$ ipython --no-banner

In [1]: import numpy as np

In [2]: import numpy.linalg as la

In [3]: np.set_printoptions(suppress=True, linewidth=160)

In [4]: def tidy(a):
   ...:     return np.round(a, 3) + 0
   ...: 

In [5]: data = np.array([[-3, -1, -3, 0, 1],
   ...:     [0, 0, 3, 2, -3],
   ...:     [0, 0, 0, 3, -2],
   ...:     [0, 0, 0, -1, 2],
   ...:     [0, 0, 0, 0, 1]])

In [6]: G = data.T @ data

In [7]: np.diag(G)
Out[7]: array([ 9,  1, 18, 14, 19])

In [8]: la.matrix_rank(G)
Out[8]: np.int64(4)

In [9]: (data @ data.T).shape
Out[9]: (5, 5)

In [10]: tidy(la.eigvalsh(G)[::-1])
Out[10]: array([40.733, 16.278,  2.664,  1.325,  0.   ])

In [11]: G
Out[11]: 
array([[  9,   3,   9,   0,  -3],
       [  3,   1,   3,   0,  -1],
       [  9,   3,  18,   6, -12],
       [  0,   0,   6,  14, -14],
       [ -3,  -1, -12, -14,  19]])

In [12]: r0, g = data[0], data[1]

In [13]: r0 @ r0
Out[13]: np.int64(20)

In [14]: p = (r0 @ g) / (r0 @ r0) * r0

In [15]: la.matrix_rank(np.outer(r0, g))
Out[15]: np.int64(1)

In [16]: tidy(la.norm(r0 + g) ** 2 + la.norm(r0 - g) ** 2)
Out[16]: np.float64(84.0)

In [17]: rk = la.matrix_rank(data)

In [18]: rk
Out[18]: np.int64(4)

In [19]: N = la.svd(data)[2][rk:].T

In [20]: tidy(N[:, 0] / N[np.abs(N[:, 0]).round(6).argmax(), 0])
Out[20]: array([-0.333,  1.   ,  0.   ,  0.   ,  0.   ])

In [21]: [int(la.matrix_rank(data[:, :j + 1])) for j in range(5)]
Out[21]: [1, 1, 2, 3, 4]

In [22]: tidy(N @ N.T)
Out[22]: 
array([[ 0.1, -0.3,  0. ,  0. ,  0. ],
       [-0.3,  0.9,  0. ,  0. ,  0. ],
       [ 0. ,  0. ,  0. ,  0. ,  0. ],
       [ 0. ,  0. ,  0. ,  0. ,  0. ],
       [ 0. ,  0. ,  0. ,  0. ,  0. ]])

In [23]: la.matrix_rank(data.T @ data), la.matrix_rank(data @ data.T)
Out[23]: (np.int64(4), np.int64(4))

In [24]: [int(la.matrix_rank(data[:i])) for i in range(1, len(data) + 1)]
Out[24]: [1, 2, 3, 4, 4]

In [25]: np.allclose(data @ N, 0)
Out[25]: True

In [26]: M = np.load("block6.npy")

In [27]: M
Out[27]: 
array([[ 0, -3, -3,  0, -3,  0,  0],
       [ 0,  4,  0,  0,  0, -4,  0],
       [ 0,  4,  0,  0,  0,  0,  0],
       [ 1,  0,  0,  0,  0,  0,  0],
       [ 0,  0,  0,  0, -5,  0,  0],
       [ 1, -3,  0, -1,  3,  0,  0],
       [ 0,  0,  5,  0,  0,  0,  1]])

In [28]: W1 = np.array([[-2, 0, 3, -1],
    ...:     [0, -3, 3, -1],
    ...:     [-2, -3, -1, -2],
    ...:     [-3, -3, 0, -3],
    ...:     [-2, -3, -1, -2],
    ...:     [-2, -1, 2, 0],
    ...:     [0, 0, 2, -3]])

In [29]: beta = np.array([4, 4, 0, 0])

In [30]: H = np.maximum(M @ W1 + beta, 0)

In [31]: (H > 0).astype(int)
Out[31]: 
array([[1, 1, 0, 1],
       [1, 0, 1, 0],
       [1, 0, 1, 0],
       [1, 1, 1, 0],
       [1, 1, 1, 1],
       [0, 1, 0, 0],
       [0, 0, 0, 0]])

In [32]: H
Out[32]: 
array([[16, 31,  0, 15],
       [12,  0,  4,  0],
       [ 4,  0, 12,  0],
       [ 2,  4,  3,  0],
       [14, 19,  5, 10],
       [ 0,  7,  0,  0],
       [ 0,  0,  0,  0]])

In [33]: tidy((H > 0).mean(axis=0))
Out[33]: array([0.714, 0.571, 0.571, 0.286])

In [34]: W2 = np.array([[4, -3, -4], [1, -3, 5], [-2, -2, 4], [-5, 3, 1]])

In [35]: W1 @ W2
Out[35]: 
array([[ -9,  -3,  19],
       [ -4,   0,  -4],
       [  1,  11, -13],
       [  0,   9,  -6],
       [  1,  11, -13],
       [-13,   5,  11],
       [ 11, -13,   5]])

In [36]: H @ W2
Out[36]: 
array([[ 20, -96, 106],
       [ 40, -44, -32],
       [ -8, -36,  32],
       [  6, -24,  24],
       [ 15, -79,  69],
       [  7, -21,  35],
       [  0,   0,   0]])

In [37]: (H @ W2).round(6).argmax(axis=1)
Out[37]: array([2, 0, 2, 2, 2, 2, 0])
